>>> import numpy as np
>>> import numpy.linalg as la
>>> np.set_printoptions(precision=2, suppress=True, linewidth=160)
>>> J = np.array([[1.1, -0.6, -0.6, -0.4, 0.4, -0.5],
...     [0.5, 0.3, 0.1, -0.7, -1.0, 0.2],
...     [0.7, -1.9, -2.0, 1.5, 0.9, 0.3],
...     [-0.5, -0.3, -1.0, 1.8, -0.3, 1.0],
...     [-0.6, 0.0, 0.8, -0.8, 0.7, 0.6],
...     [-0.6, -0.9, -0.9, 0.6, 1.1, -0.9],
...     [1.0, -0.7, 1.0, -0.3, 1.4, -1.0],
...     [1.1, 0.3, 0.2, -0.2, -0.7, -0.9],
...     [0.1, 0.7, 0.7, 0.2, 0.5, 0.2],
...     [0.4, 0.2, 0.9, 0.6, -1.8, -0.3]])
>>> J[4] *= 3
>>> J
array([[ 1.1, -0.6, -0.6, -0.4,  0.4, -0.5],
       [ 0.5,  0.3,  0.1, -0.7, -1. ,  0.2],
       [ 0.7, -1.9, -2. ,  1.5,  0.9,  0.3],
       [-0.5, -0.3, -1. ,  1.8, -0.3,  1. ],
       [-1.8,  0. ,  2.4, -2.4,  2.1,  1.8],
       [-0.6, -0.9, -0.9,  0.6,  1.1, -0.9],
       [ 1. , -0.7,  1. , -0.3,  1.4, -1. ],
       [ 1.1,  0.3,  0.2, -0.2, -0.7, -0.9],
       [ 0.1,  0.7,  0.7,  0.2,  0.5,  0.2],
       [ 0.4,  0.2,  0.9,  0.6, -1.8, -0.3]])
>>> P = J @ la.solve(J.T @ J, J.T)
>>> np.diag(P)
array([0.35, 0.32, 0.77, 0.53, 0.92, 0.71, 0.73, 0.21, 0.62, 0.84])
>>> np.round(la.eigvalsh(P), 2) + 0
array([0., 0., 0., 0., 1., 1., 1., 1., 1., 1.])
>>> w1 = np.array([[2, 2], [-3, -1], [-1, -2], [2, -2], [-2, 1], [-2, -1]])
>>> coef = np.array([2, 3])
>>> H = np.maximum(J @ w1 + coef, 0)
>>> H
array([[ 6. ,  8.7],
       [ 2.2,  3.7],
       [11.7,  7.9],
       [ 5.1,  0. ],
       [ 0. ,  0. ],
       [ 5.2,  5.3],
       [ 3.7,  6.7],
       [ 5.9,  5.1],
       [ 0. ,  1. ],
       [ 6.7,  0. ]])
>>> (H > 0).mean(axis=0)
array([0.8, 0.7])
>>> (H > 0).astype(int)
array([[1, 1],
       [1, 1],
       [1, 1],
       [1, 0],
       [0, 0],
       [1, 1],
       [1, 1],
       [1, 1],
       [0, 1],
       [1, 0]])
>>> W2 = np.array([[4, 1, 0], [3, 4, 0]])
>>> w1 @ W2
array([[ 14,  10,   0],
       [-15,  -7,   0],
       [-10,  -9,   0],
       [  2,  -6,   0],
       [ -5,   2,   0],
       [-11,  -6,   0]])
>>> (H @ W2).round(6).argmax(axis=1)
array([0, 0, 0, 0, 0, 0, 0, 0, 1, 0])
>>> f = np.array([1, -3])
>>> np.convolve(H[9], f)
array([  6.7, -20.1,   0. ])
>>> np.array([np.convolve(row, f, "same") for row in H])
array([[  6. ,  -9.3],
       [  2.2,  -2.9],
       [ 11.7, -27.2],
       [  5.1, -15.3],
       [  0. ,   0. ],
       [  5.2, -10.3],
       [  3.7,  -4.4],
       [  5.9, -12.6],
       [  0. ,   1. ],
       [  6.7, -20.1]])
>>> np.polyval(f, H[9])
array([ 3.7, -3. ])
>>> rng = np.random.default_rng(14883)
>>> z = rng.permutation(6)
>>> M2 = J[:, z] * rng.choice([-1, 1], 6)
>>> M2
array([[ 0.5,  0.4, -0.6, -0.6, -0.4,  1.1],
       [-0.2, -1. ,  0.1,  0.3, -0.7,  0.5],
       [-0.3,  0.9, -2. , -1.9,  1.5,  0.7],
       [-1. , -0.3, -1. , -0.3,  1.8, -0.5],
       [-1.8,  2.1,  2.4,  0. , -2.4, -1.8],
       [ 0.9,  1.1, -0.9, -0.9,  0.6, -0.6],
       [ 1. ,  1.4,  1. , -0.7, -0.3,  1. ],
       [ 0.9, -0.7,  0.2,  0.3, -0.2,  1.1],
       [-0.2,  0.5,  0.7,  0.7,  0.2,  0.1],
       [ 0.3, -1.8,  0.9,  0.2,  0.6,  0.4]])
>>> Uu, _, Vt = la.svd(J.T @ M2)
>>> np.round(la.lstsq(J, M2)[0], 2) + 0
array([[ 0.,  0.,  0.,  0.,  0.,  1.],
       [ 0.,  0.,  0.,  1.,  0.,  0.],
       [ 0.,  0.,  1.,  0.,  0.,  0.],
       [ 0.,  0.,  0.,  0.,  1.,  0.],
       [ 0.,  1.,  0.,  0.,  0.,  0.],
       [-1.,  0.,  0.,  0.,  0.,  0.]])
>>> np.round(Uu @ Vt, 2) + 0
array([[ 0.,  0.,  0.,  0.,  0.,  1.],
       [ 0.,  0.,  0.,  1.,  0.,  0.],
       [ 0.,  0.,  1.,  0.,  0.,  0.],
       [ 0.,  0.,  0.,  0.,  1.,  0.],
       [ 0.,  1.,  0.,  0.,  0.,  0.],
       [-1.,  0.,  0.,  0.,  0.,  0.]])
>>> A = np.array([[4.0, 1.0, 0.0, 0.0, 0.0, 0.0, 0.0],
...     [0.0, 4.0, 1.0, 0.0, 0.0, 0.0, 0.0],
...     [0.0, 0.0, 4.0, 1.0, 0.0, 0.0, 0.0],
...     [0.0, 0.0, 0.0, 4.0, 1.0, 0.0, 0.0],
...     [0.0, 0.0, 0.0, 0.0, 4.0, 1.0, 0.0],
...     [0.0, 0.0, 0.0, 0.0, 0.0, 4.0, 1.0],
...     [0.0, 0.0, 0.0, 0.0, 0.0, 0.0, 4.0]])
>>> # triangular, det is the product of the diagonal
>>> M2 = np.array([[2, 2, 1], [0, 3, 1], [1, 2, 2], [3, 1, 0], [1, 1, 2], [3, 1, 3]])
>>> np.vstack([J, M2.T]).shape
(13, 6)
>>> la.matrix_rank(np.vstack([J, M2.T]))
np.int64(6)
>>> np.einsum("ij,ij->i", J, J)
array([ 2.5 ,  1.88, 11.25,  5.67, 22.41,  4.36,  5.54,  2.68,  1.32,  4.7 ])
>>> mat = np.loadtxt("arr.csv", delimiter=",")
>>> mat
array([[ -7.95,  -5.02,  -8.98,   2.88, -14.02, -16.04],
       [  5.  ,  -9.99,  10.04,   8.96,   2.01, -14.02],
       [ -0.01,  -0.04,  -0.01,  -3.91, -11.99,   4.01],
       [  1.98,   1.97,   2.11,   1.01,  11.01,   3.  ],
       [-13.02,  11.04, -21.06,  -7.01,  -1.  ,   5.03],
       [  1.99,  -3.96,   3.99,   6.04,   8.  ,  -7.9 ]])
>>> la.matrix_rank(mat, rtol=0.1)
np.int64(3)
>>> [round(float(x), 2) for x in la.svd(mat, compute_uv=False)[:3]]
[36.73, 28.32, 17.72]
>>> np.argsort(-la.norm(mat, axis=0).round(6), kind="stable")[:3]
array([2, 5, 4])
>>> M2 = mat / np.sqrt((mat ** 2).mean(axis=1, keepdims=True))
>>> la.norm(M2, axis=1)
array([2.45, 2.45, 2.45, 2.45, 2.45, 2.45])
>>> M2[1]
array([ 0.54, -1.09,  1.09,  0.98,  0.22, -1.53])
>>> round(float(la.det(A)), 2)
16384.0
>>> np.trace(A)
np.float64(28.0)
>>> np.sort(np.abs(la.eigvals(A)))
array([4., 4., 4., 4., 4., 4., 4.])
>>> (A + A.T) / 2
array([[4. , 0.5, 0. , 0. , 0. , 0. , 0. ],
       [0.5, 4. , 0.5, 0. , 0. , 0. , 0. ],
       [0. , 0.5, 4. , 0.5, 0. , 0. , 0. ],
       [0. , 0. , 0.5, 4. , 0.5, 0. , 0. ],
       [0. , 0. , 0. , 0.5, 4. , 0.5, 0. ],
       [0. , 0. , 0. , 0. , 0.5, 4. , 0.5],
       [0. , 0. , 0. , 0. , 0. , 0.5, 4. ]])
>>> np.allclose(A, A.T)
False
>>> M2 = J / np.sqrt((J ** 2).mean(axis=1, keepdims=True))
>>> la.matrix_rank(J - J.mean(axis=1, keepdims=True))
np.int64(5)
>>> E = 0.2 ** np.abs(np.subtract.outer(np.arange(8), np.arange(8)))
>>> E.round(2) + 0
array([[1.  , 0.2 , 0.04, 0.01, 0.  , 0.  , 0.  , 0.  ],
       [0.2 , 1.  , 0.2 , 0.04, 0.01, 0.  , 0.  , 0.  ],
       [0.04, 0.2 , 1.  , 0.2 , 0.04, 0.01, 0.  , 0.  ],
       [0.01, 0.04, 0.2 , 1.  , 0.2 , 0.04, 0.01, 0.  ],
       [0.  , 0.01, 0.04, 0.2 , 1.  , 0.2 , 0.04, 0.01],
       [0.  , 0.  , 0.01, 0.04, 0.2 , 1.  , 0.2 , 0.04],
       [0.  , 0.  , 0.  , 0.01, 0.04, 0.2 , 1.  , 0.2 ],
       [0.  , 0.  , 0.  , 0.  , 0.01, 0.04, 0.2 , 1.  ]])
>>> # equal to its transpose
>>> M2 = E / la.norm(E, axis=1, keepdims=True)
>>> C2 = M2 @ M2.T
>>> la.norm(M2, axis=1)
array([1., 1., 1., 1., 1., 1., 1., 1.])
>>> round(float(np.degrees(np.arccos(np.clip(C2[1, 7], -1, 1)))), 2)
89.98
>>> L = la.cholesky(E)
>>> np.round(L @ L.T, 2) + 0
array([[1.  , 0.2 , 0.04, 0.01, 0.  , 0.  , 0.  , 0.  ],
       [0.2 , 1.  , 0.2 , 0.04, 0.01, 0.  , 0.  , 0.  ],
       [0.04, 0.2 , 1.  , 0.2 , 0.04, 0.01, 0.  , 0.  ],
       [0.01, 0.04, 0.2 , 1.  , 0.2 , 0.04, 0.01, 0.  ],
       [0.  , 0.01, 0.04, 0.2 , 1.  , 0.2 , 0.04, 0.01],
       [0.  , 0.  , 0.01, 0.04, 0.2 , 1.  , 0.2 , 0.04],
       [0.  , 0.  , 0.  , 0.01, 0.04, 0.2 , 1.  , 0.2 ],
       [0.  , 0.  , 0.  , 0.  , 0.01, 0.04, 0.2 , 1.  ]])
>>> np.diag(L) ** 2
array([1.  , 0.96, 0.96, 0.96, 0.96, 0.96, 0.96, 0.96])
>>> vec = np.ones(8)
>>> for _ in range(5):
...     vec = E @ vec
...     vec /= la.norm(vec)
...     print(round(vec @ E @ vec, 2))
... 
1.43
1.44
1.44
1.45
1.45
>>> round(float(la.eigvalsh(E)[-1]), 2)
1.45
>>> t3 = np.stack([E, 4 * E, E[::-1]])
>>> (t3 @ E.T).shape
(3, 8, 8)
>>> t3.shape
(3, 8, 8)
>>> np.einsum("bij,cij->bc", t3, t3)
array([[  8.58,  34.32,   0.9 ],
       [ 34.32, 137.28,   3.61],
       [  0.9 ,   3.61,   8.58]])
>>> la.det(t3)
array([    0.75, 49246.86,     0.75])
>>> la.norm(t3, axis=(1, 2))
array([ 2.93, 11.72,  2.93])
>>> t3.sum(axis=0)
array([[5.  , 1.  , 0.2 , 0.04, 0.02, 0.04, 0.2 , 1.  ],
       [1.  , 5.  , 1.  , 0.21, 0.08, 0.21, 1.  , 0.2 ],
       [0.2 , 1.  , 5.01, 1.04, 0.4 , 1.04, 0.21, 0.04],
       [0.04, 0.21, 1.04, 5.2 , 2.  , 0.4 , 0.08, 0.02],
       [0.02, 0.08, 0.4 , 2.  , 5.2 , 1.04, 0.21, 0.04],
       [0.04, 0.21, 1.04, 0.4 , 1.04, 5.01, 1.  , 0.2 ],
       [0.2 , 1.  , 0.21, 0.08, 0.21, 1.  , 5.  , 1.  ],
       [1.  , 0.2 , 0.04, 0.02, 0.04, 0.2 , 1.  , 5.  ]])
>>> q, evecs = la.qr(E[:, :4])[0], la.qr(E[:, 4:])[0]
>>> sig = la.svd(q.T @ evecs, compute_uv=False)
>>> round(la.norm(q @ q.T - evecs @ evecs.T, 2), 2)
np.float64(1.0)
>>> np.degrees(np.arccos(sig.clip(0, 1)))
array([67.16, 89.76, 90.  , 90.  ])
>>> (sig > 0.9).sum()
np.int64(0)
>>> K = np.load("sample5.npy")
>>> K
array([[-56,  49,   0,  63, -14, -35, -28],
       [-40,  35,   0,  45, -10, -25, -20],
       [-24,  21,   0,  27,  -6, -15, -12],
       [  0,   0,   0,   0,   0,   0,   0],
       [ 40, -35,   0, -45,  10,  25,  20],
       [ 48, -42,   0, -54,  12,  30,  24],
       [ -8,   7,   0,   9,  -2,  -5,  -4],
       [ -8,   7,   0,   9,  -2,  -5,  -4]])
>>> C2 = K.T @ K
>>> la.matrix_rank(C2)
np.int64(1)
>>> np.trace(C2), (K ** 2).sum()
(np.int64(34894), np.int64(34894))
>>> np.allclose(C2, C2.T)
True
>>> Uu, sig, Vt = la.svd(K)
>>> evecs = Vt[:(sig > 1e-8).sum()]
>>> vec = K[0] + 5 * K[6] + rng.integers(2) * np.eye(7)[4]
>>> vec
array([-96.,  84.,   0., 108., -24., -60., -48.])
>>> round(float(la.norm(vec - evecs.T @ evecs @ vec)), 2)
0.0
>>> la.matrix_rank(np.vstack([K, vec]))
np.int64(1)
>>> M2 = np.array([[0, 1], [-3, -3], [1, -1], [-2, 1], [0, -1], [0, -1], [2, 2]])
>>> np.einsum("ik,kj->ij", K, M2)
array([[-329, -147],
       [-235, -105],
       [-141,  -63],
       [   0,    0],
       [ 235,  105],
       [ 282,  126],
       [ -47,  -21],
       [ -47,  -21]])
>>> np.vstack([K, M2.T]).shape
(10, 7)
>>> np.einsum("ij->j", K)
array([-48,  42,   0,  54, -12, -30, -24])
>>> np.einsum("ij,ij->i", K, K)
array([11711,  5975,  2151,     0,  5975,  8604,   239,   239])
>>> K @ M2
array([[-329, -147],
       [-235, -105],
       [-141,  -63],
       [   0,    0],
       [ 235,  105],
       [ 282,  126],
       [ -47,  -21],
       [ -47,  -21]])
>>> np.einsum("ik,kj->ji", K, M2)
array([[-329, -235, -141,    0,  235,  282,  -47,  -47],
       [-147, -105,  -63,    0,  105,  126,  -21,  -21]])
>>> Uu, sig, Vt = la.svd(K)
>>> np.argmax(sig[:-1] / (sig[1:] + 1e-6)) + 1
np.int64(1)
>>> M2 = Uu[:, :1] @ np.diag(sig[:1]) @ Vt[:1]
>>> M2
array([[-56.,  49.,   0.,  63., -14., -35., -28.],
       [-40.,  35.,   0.,  45., -10., -25., -20.],
       [-24.,  21.,   0.,  27.,  -6., -15., -12.],
       [  0.,   0.,   0.,   0.,   0.,   0.,   0.],
       [ 40., -35.,   0., -45.,  10.,  25.,  20.],
       [ 48., -42.,   0., -54.,  12.,  30.,  24.],
       [ -8.,   7.,   0.,   9.,  -2.,  -5.,  -4.],
       [ -8.,   7.,   0.,   9.,  -2.,  -5.,  -4.]])
>>> np.round(la.norm(K - M2, 2), 2), round(sig[1], 2)
(np.float64(0.0), np.float64(0.0))
>>> la.matrix_rank(K, rtol=0.05)
np.int64(1)
